$ ipython --no-banner

In [1]: import numpy as np

In [2]: import numpy.linalg as la

In [3]: np.set_printoptions(precision=1, suppress=True, linewidth=160)

In [4]: data = np.load("case15.npy")

In [5]: print(data.round(1) + 0)
[[-3.4 -6.  -0.2 -1.6 -1.4 -1.8 -3.1 -5.9]
 [-4.7  3.2 -1.5  3.9 -1.7  2.4 -2.8  5.8]
 [ 6.5  4.3  1.1 -0.8  2.6  0.4  4.9  2.5]
 [-1.2  5.4 -0.9  3.4 -0.4  2.5 -0.1  7.1]
 [ 2.2  6.1 -0.2  2.2  0.9  2.1  2.2  6.5]
 [ 1.8  6.1 -0.3  2.4  0.8  2.2  2.   6.7]
 [-5.2  2.7 -1.6  3.9 -1.9  2.3 -3.1  5.5]
 [ 5.7  5.1  0.8  0.   2.3  0.9  4.5  3.8]
 [ 4.5  5.7  0.5  0.9  1.8  1.4  3.8  5.1]
 [-4.7 -5.7 -0.5 -0.9 -1.9 -1.4 -3.9 -5. ]
 [-3.4  4.2 -1.3  3.8 -1.2  2.5 -1.8  6.6]
 [-6.9 -3.6 -1.3  1.3 -2.7  0.  -5.1 -1.5]
 [-5.3 -5.4 -0.7 -0.4 -2.1 -1.1 -4.2 -4.4]
 [ 0.9  6.  -0.5  2.8  0.5  2.3  1.4  6.9]
 [ 6.8  3.9  1.2 -1.1  2.7  0.1  5.1  1.8]
 [-1.6 -6.1  0.3 -2.5 -0.7 -2.2 -1.9 -6.7]
 [ 2.1 -5.   1.1 -3.7  0.7 -2.5  0.8 -7. ]
 [ 2.3  6.1 -0.1  2.2  1.   2.1  2.3  6.5]
 [-2.5  4.8 -1.2  3.7 -0.9  2.5 -1.1  6.9]
 [-2.8  4.6 -1.2  3.8 -1.   2.5 -1.3  6.8]
 [-5.8  1.9 -1.7  3.7 -2.2  2.1 -3.7  4.8]
 [ 1.6  6.1 -0.3  2.5  0.7  2.2  1.8  6.7]
 [-7.1 -0.6 -1.7  3.  -2.7  1.3 -4.8  2.2]
 [ 5.1 -2.8  1.6 -3.9  1.9 -2.3  3.1 -5.5]
 [-6.2  1.4 -1.7  3.6 -2.3  1.9 -4.   4.3]
 [-0.4 -5.9  0.6 -3.  -0.3 -2.4 -1.  -7. ]]

In [6]: r = la.matrix_rank(data)

In [7]: print(r)
2

In [8]: null = la.svd(data)[2][r:].T

In [9]: print(np.round(null @ null.T, 1) + 0)
[[ 0.5 -0.1 -0.1  0.2 -0.2  0.1 -0.4  0.1]
 [-0.1  0.6  0.  -0.1 -0.1 -0.1 -0.1 -0.4]
 [-0.1  0.   1.   0.1  0.   0.  -0.1  0.1]
 [ 0.2 -0.1  0.1  0.8  0.1 -0.1  0.1 -0.2]
 [-0.2 -0.1  0.   0.1  0.9  0.  -0.1  0. ]
 [ 0.1 -0.1  0.  -0.1  0.   0.9  0.  -0.2]
 [-0.4 -0.1 -0.1  0.1 -0.1  0.   0.7  0. ]
 [ 0.1 -0.4  0.1 -0.2  0.  -0.2  0.   0.5]]

In [10]: print(la.matrix_rank(data.T @ data), la.matrix_rank(data @ data.T))
2 2

In [11]: print(np.allclose(data @ null, 0))
True

In [12]: print([int(la.matrix_rank(data[:, :j + 1])) for j in range(8)])
[1, 2, 2, 2, 2, 2, 2, 2]

In [13]: mat = np.load("run13.npy")

In [14]: print(mat)
[[  7.  -6.   0.  -9.  12.  24.]
 [ -6.   2.   0.   6.  -8. -16.]
 [  0.   0.  -2.   0.   0.   0.]
 [ -9.   6.   0.   7. -12. -24.]
 [ 12.  -8.   0. -12.  14.  32.]
 [ 24. -16.   0. -24.  32.  62.]]

In [15]: def softmax(z):
    ...:     e = np.exp(z - z.max(axis=-1, keepdims=True))
    ...:     return e / e.sum(axis=-1, keepdims=True)
    ...: 

In [16]: print(np.round(softmax(mat[3]), 1) + 0)
[0.  0.3 0.  0.7 0.  0. ]

In [17]: print(np.round(softmax(10 * mat[3]), 1) + 0)
[0. 0. 0. 1. 0. 0.]

In [18]: S = mat @ mat.T / np.sqrt(6)

In [19]: print(np.round(softmax(S + np.triu(np.full(S.shape, -np.inf), 1)), 1) + 0)
[[1.  0.  0.  0.  0.  0. ]
 [0.  1.  0.  0.  0.  0. ]
 [0.1 0.1 0.7 0.  0.  0. ]
 [0.  0.  0.  1.  0.  0. ]
 [0.  0.  0.  0.  1.  0. ]
 [0.  0.  0.  0.  0.  1. ]]

In [20]: print(round(la.eigvalsh(mat).min(), 1))
-2.0

In [21]: print([round(float(la.det(mat[:i, :i])), 2) + 0 for i in range(1, 7)])
[7.0, -22.0, 44.0, -160.0, 576.0, -3200.0]

In [22]: print(la.norm(mat, axis=0))
[29.8 19.9  2.  29.8 39.6 79.2]

In [23]: print(la.norm(mat, axis=1).argmax())
5

In [24]: print(la.norm(mat, axis=1))
[29.8 19.9  2.  29.8 39.6 79.2]

In [25]: print(round(float(la.norm(mat[3] - mat[1])), 1))
10.3

In [26]: print((mat != 0).astype(int))
[[1 1 0 1 1 1]
 [1 1 0 1 1 1]
 [0 0 1 0 0 0]
 [1 1 0 1 1 1]
 [1 1 0 1 1 1]
 [1 1 0 1 1 1]]

In [27]: print(np.flatnonzero(la.matrix_power((mat != 0) + (mat.T != 0) + np.eye(6), 6)[3]))
[0 1 3 4 5]

In [28]: print((la.matrix_power((mat != 0) + (mat.T != 0) + np.eye(6), 6) > 0).astype(int))
[[1 1 0 1 1 1]
 [1 1 0 1 1 1]
 [0 0 1 0 0 0]
 [1 1 0 1 1 1]
 [1 1 0 1 1 1]
 [1 1 0 1 1 1]]

In [29]: print(mat @ mat)
[[  886.  -588.     0.  -882.  1176.  2352.]
 [ -588.   396.     0.   588.  -784. -1568.]
 [    0.     0.     4.     0.     0.     0.]
 [ -882.   588.     0.   886. -1176. -2352.]
 [ 1176.  -784.     0. -1176.  1572.  3136.]
 [ 2352. -1568.     0. -2352.  3136.  6276.]]

In [30]: rng = np.random.default_rng(54)

In [31]: lab = rng.permutation(6)

In [32]: Y = mat[:, lab] * rng.choice([-1, 1], 6)

In [33]: print(Y)
[[ 12.   0.   7.   9.  -6. -24.]
 [ -8.   0.  -6.  -6.   2.  16.]
 [  0.  -2.   0.  -0.   0.  -0.]
 [-12.   0.  -9.  -7.   6.  24.]
 [ 14.   0.  12.  12.  -8. -32.]
 [ 32.   0.  24.  24. -16. -62.]]

In [34]: left, _, vt = la.svd(mat.T @ Y)

In [35]: print(np.round(left @ vt, 1) + 0)
[[ 0.  0.  1.  0.  0.  0.]
 [ 0.  0.  0.  0.  1.  0.]
 [ 0.  1.  0.  0.  0.  0.]
 [ 0.  0.  0. -1.  0.  0.]
 [ 1.  0.  0.  0.  0.  0.]
 [ 0.  0.  0.  0.  0. -1.]]

In [36]: print(np.round(la.lstsq(mat, Y)[0], 1) + 0)
[[ 0.  0.  1.  0.  0.  0.]
 [ 0.  0.  0.  0.  1.  0.]
 [ 0.  1.  0.  0.  0.  0.]
 [ 0.  0.  0. -1.  0.  0.]
 [ 1.  0.  0.  0.  0.  0.]
 [ 0.  0.  0.  0.  0. -1.]]

In [37]: E = np.loadtxt("sample2.csv", delimiter=",")

In [38]: print(E)
[[4. 1. 0. 0. 0. 0. 0. 0. 0.]
 [0. 4. 1. 0. 0. 0. 0. 0. 0.]
 [0. 0. 4. 1. 0. 0. 0. 0. 0.]
 [0. 0. 0. 4. 1. 0. 0. 0. 0.]
 [0. 0. 0. 0. 4. 1. 0. 0. 0.]
 [0. 0. 0. 0. 0. 4. 1. 0. 0.]
 [0. 0. 0. 0. 0. 0. 4. 1. 0.]
 [0. 0. 0. 0. 0. 0. 0. 4. 1.]
 [0. 0. 0. 0. 0. 0. 0. 0. 4.]]

In [39]: x = np.array([1, 1, 2, 0, 1, 0, 1, 2, 2])

In [40]: target = E @ x

In [41]: b, lr = np.zeros(9), 1 / la.norm(E, 2) ** 2

In [42]: for i in range(150):
    ...:     b -= lr * E.T @ (E @ b - target)
    ...:     if i % 50 == 0: print(i, round(la.norm(E @ b - target), 1))
    ...: 
0 3.1
50 0.0
100 0.0

In [43]: print(b.round(1) + 0)
[1. 1. 2. 0. 1. 0. 1. 2. 2.]
